% python3 -q
>>> import numpy as np
>>> from numpy import linalg as LA
>>> np.set_printoptions(suppress=True, linewidth=120)
>>> rnd = lambda a: np.round(a, 2) + 0
>>> Y = np.array([[-2, -1, 0, 1, 0, -2, -3, -3, 2],
...     [-3, -3, 1, -1, -1, 3, 1, 0, 3],
...     [0, 3, -1, -2, -2, 0, -2, -3, -1],
...     [-1, 0, 3, -3, -3, -1, 3, 2, 2],
...     [1, -3, 1, 3, -1, -3, 1, 0, -3],
...     [-1, -1, -2, -3, 3, 2, -1, -2, 1],
...     [-3, 0, 2, -3, -2, -3, -2, 0, -3],
...     [-3, -3, 1, -3, -1, 0, 2, -2, -3],
...     [2, -1, -2, 1, 3, 3, -1, -1, 2]])
>>> Z = np.array([[0, -3, 3], [3, -2, -3], [3, 3, 2]])
>>> data = np.block([[Y, np.array([[4, -5, 2],
...     [-3, 5, 2],
...     [-7, -6, 4],
...     [3, -1, 0],
...     [1, -6, -5],
...     [-9, 2, 8],
...     [1, -4, 1],
...     [-6, 0, 2],
...     [8, -7, -7]])], [np.zeros((3, 9)), Z]])
>>> data
array([[-2., -1.,  0.,  1.,  0., -2., -3., -3.,  2.,  4., -5.,  2.],
       [-3., -3.,  1., -1., -1.,  3.,  1.,  0.,  3., -3.,  5.,  2.],
       [ 0.,  3., -1., -2., -2.,  0., -2., -3., -1., -7., -6.,  4.],
       [-1.,  0.,  3., -3., -3., -1.,  3.,  2.,  2.,  3., -1.,  0.],
       [ 1., -3.,  1.,  3., -1., -3.,  1.,  0., -3.,  1., -6., -5.],
       [-1., -1., -2., -3.,  3.,  2., -1., -2.,  1., -9.,  2.,  8.],
       [-3.,  0.,  2., -3., -2., -3., -2.,  0., -3.,  1., -4.,  1.],
       [-3., -3.,  1., -3., -1.,  0.,  2., -2., -3., -6.,  0.,  2.],
       [ 2., -1., -2.,  1.,  3.,  3., -1., -1.,  2.,  8., -7., -7.],
       [ 0.,  0.,  0.,  0.,  0.,  0.,  0.,  0.,  0.,  0., -3.,  3.],
       [ 0.,  0.,  0.,  0.,  0.,  0.,  0.,  0.,  0.,  3., -2., -3.],
       [ 0.,  0.,  0.,  0.,  0.,  0.,  0.,  0.,  0.,  3.,  3.,  2.]])
>>> u = np.array([5, -2, -6, 8, 4, 8, 8, 6, 5, 2, -9, -6])
>>> Y = data + np.outer(u, np.eye(12)[5])
>>> LA.matrix_rank(Y - data)
np.int64(1)
>>> LA.matrix_rank(LA.inv(Y) - LA.inv(data), tol=1e-8)
np.int64(1)
>>> rnd(LA.det(Y) / LA.det(data)), rnd(1 + LA.solve(data, u)[5])
(np.float64(11.37), np.float64(11.37))
>>> x0 = np.array([-2, 3, -1, 2, 3, 2, 0, 2, 1, 0, -1, -1])
>>> target = data @ x0
>>> target
array([ -2.,  -7.,  -5., -11.,  -7.,  -5., -14., -22.,  26.,   0.,   5.,  -5.])
>>> rnd(LA.solve(data, target))
array([-2.,  3., -1.,  2.,  3.,  2.,  0.,  2.,  1.,  0., -1., -1.])
>>> rnd(LA.solve(data, target + data[:, 7]))
array([-2.,  3., -1.,  2.,  3.,  2.,  0.,  3.,  1.,  0., -1., -1.])
>>> rnd(LA.solve(data, -3 * target))
array([ 6., -9.,  3., -6., -9., -6.,  0., -6., -3.,  0.,  3.,  3.])
>>> Q, Rm = LA.qr(data)
>>> rnd(Q @ Rm)
array([[-2., -1.,  0.,  1.,  0., -2., -3., -3.,  2.,  4., -5.,  2.],
       [-3., -3.,  1., -1., -1.,  3.,  1.,  0.,  3., -3.,  5.,  2.],
       [ 0.,  3., -1., -2., -2.,  0., -2., -3., -1., -7., -6.,  4.],
       [-1.,  0.,  3., -3., -3., -1.,  3.,  2.,  2.,  3., -1.,  0.],
       [ 1., -3.,  1.,  3., -1., -3.,  1.,  0., -3.,  1., -6., -5.],
       [-1., -1., -2., -3.,  3.,  2., -1., -2.,  1., -9.,  2.,  8.],
       [-3.,  0.,  2., -3., -2., -3., -2.,  0., -3.,  1., -4.,  1.],
       [-3., -3.,  1., -3., -1.,  0.,  2., -2., -3., -6.,  0.,  2.],
       [ 2., -1., -2.,  1.,  3.,  3., -1., -1.,  2.,  8., -7., -7.],
       [ 0.,  0.,  0.,  0.,  0.,  0.,  0.,  0.,  0.,  0., -3.,  3.],
       [ 0.,  0.,  0.,  0.,  0.,  0.,  0.,  0.,  0.,  3., -2., -3.],
       [ 0.,  0.,  0.,  0.,  0.,  0.,  0.,  0.,  0.,  3.,  3.,  2.]])
>>> rnd(Q.T @ Q)
array([[1., 0., 0., 0., 0., 0., 0., 0., 0., 0., 0., 0.],
       [0., 1., 0., 0., 0., 0., 0., 0., 0., 0., 0., 0.],
       [0., 0., 1., 0., 0., 0., 0., 0., 0., 0., 0., 0.],
       [0., 0., 0., 1., 0., 0., 0., 0., 0., 0., 0., 0.],
       [0., 0., 0., 0., 1., 0., 0., 0., 0., 0., 0., 0.],
       [0., 0., 0., 0., 0., 1., 0., 0., 0., 0., 0., 0.],
       [0., 0., 0., 0., 0., 0., 1., 0., 0., 0., 0., 0.],
       [0., 0., 0., 0., 0., 0., 0., 1., 0., 0., 0., 0.],
       [0., 0., 0., 0., 0., 0., 0., 0., 1., 0., 0., 0.],
       [0., 0., 0., 0., 0., 0., 0., 0., 0., 1., 0., 0.],
       [0., 0., 0., 0., 0., 0., 0., 0., 0., 0., 1., 0.],
       [0., 0., 0., 0., 0., 0., 0., 0., 0., 0., 0., 1.]])
>>> rnd(np.trace(Q @ Q.T))
np.float64(12.0)
>>> K = np.load("m.npy")
>>> K
array([[ 0.1 , -1.41, -0.8 , -2.47, -1.69,  1.36,  0.8 ,  0.08, -0.08,  1.54, -0.09, -1.28],
       [ 2.79, -0.28,  0.58, -2.81, -3.52, -1.19,  0.25,  2.02, -1.47,  1.99, -1.69, -1.73],
       [ 0.89, -3.85, -6.22, -4.33,  1.43,  1.94,  4.05, -3.04,  2.06,  0.25,  1.74,  1.77],
       [-1.19, -1.12, -2.4 , -0.37,  2.  ,  1.57,  1.33, -1.94,  1.55, -0.69,  1.35,  1.27],
       [-1.16,  0.06,  7.14,  4.43, -3.02, -2.61, -5.34,  2.54, -5.15,  0.86, -0.8 , -3.92],
       [-2.31,  1.13, -3.07, -0.96,  2.79,  3.69,  2.3 , -1.84,  4.12, -0.88,  0.99,  2.04],
       [-4.57, -0.89, -3.44,  0.32,  4.19,  4.85,  1.85, -3.62,  3.87, -1.35,  2.7 ,  1.95],
       [ 0.8 ,  5.52,  3.94,  5.58,  2.04, -3.94, -2.66,  2.  , -0.24, -2.86, -1.5 ,  2.02],
       [-2.17, -0.66,  0.18,  0.02,  0.02,  2.12, -0.23, -0.6 ,  0.4 ,  0.47,  0.69, -0.87],
       [ 1.9 , -0.08,  0.24, -1.3 , -1.68, -1.18,  0.14,  1.08, -0.9 ,  0.82, -0.94, -0.62],
       [-0.55, -1.61, -0.08,  0.33,  0.11,  0.04, -0.33, -0.72, -0.82,  0.07,  0.76, -0.41],
       [ 0.81, -0.74,  2.48,  0.64, -2.18, -1.74, -1.79,  1.32, -2.72,  0.91, -0.63, -1.91],
       [ 1.41,  2.3 ,  4.99,  3.37, -1.72, -3.89, -3.38,  2.8 , -3.12, -0.26, -1.72, -1.28],
       [-1.96,  0.85,  2.49,  2.77,  0.43,  0.08, -1.99,  0.26, -0.71, -0.51,  0.24, -0.67]])
>>> x0 = np.array([9, -6, 5, 6, 0, -6, 1, 5, 2, -4, 3, 8])
>>> a = np.maximum(K @ x0, 0)
>>> rnd(np.maximum(K @ x0, 0) - np.maximum(-K @ x0, 0))
array([-33.25,   0.51, -26.26, -15.93,  27.  , -46.67, -59.58,  80.86, -36.47,  10.74,  -0.8 ,  16.97,  57.42,   1.14])
>>> print(rnd(K.T @ a))
[ 147.67  567.44  845.69  762.94  -71.69 -655.14 -584.36  426.4  -394.99 -198.29 -263.03  -56.72]
>>> np.flatnonzero(a > 1e-9)
array([ 1,  4,  7,  9, 11, 12, 13])
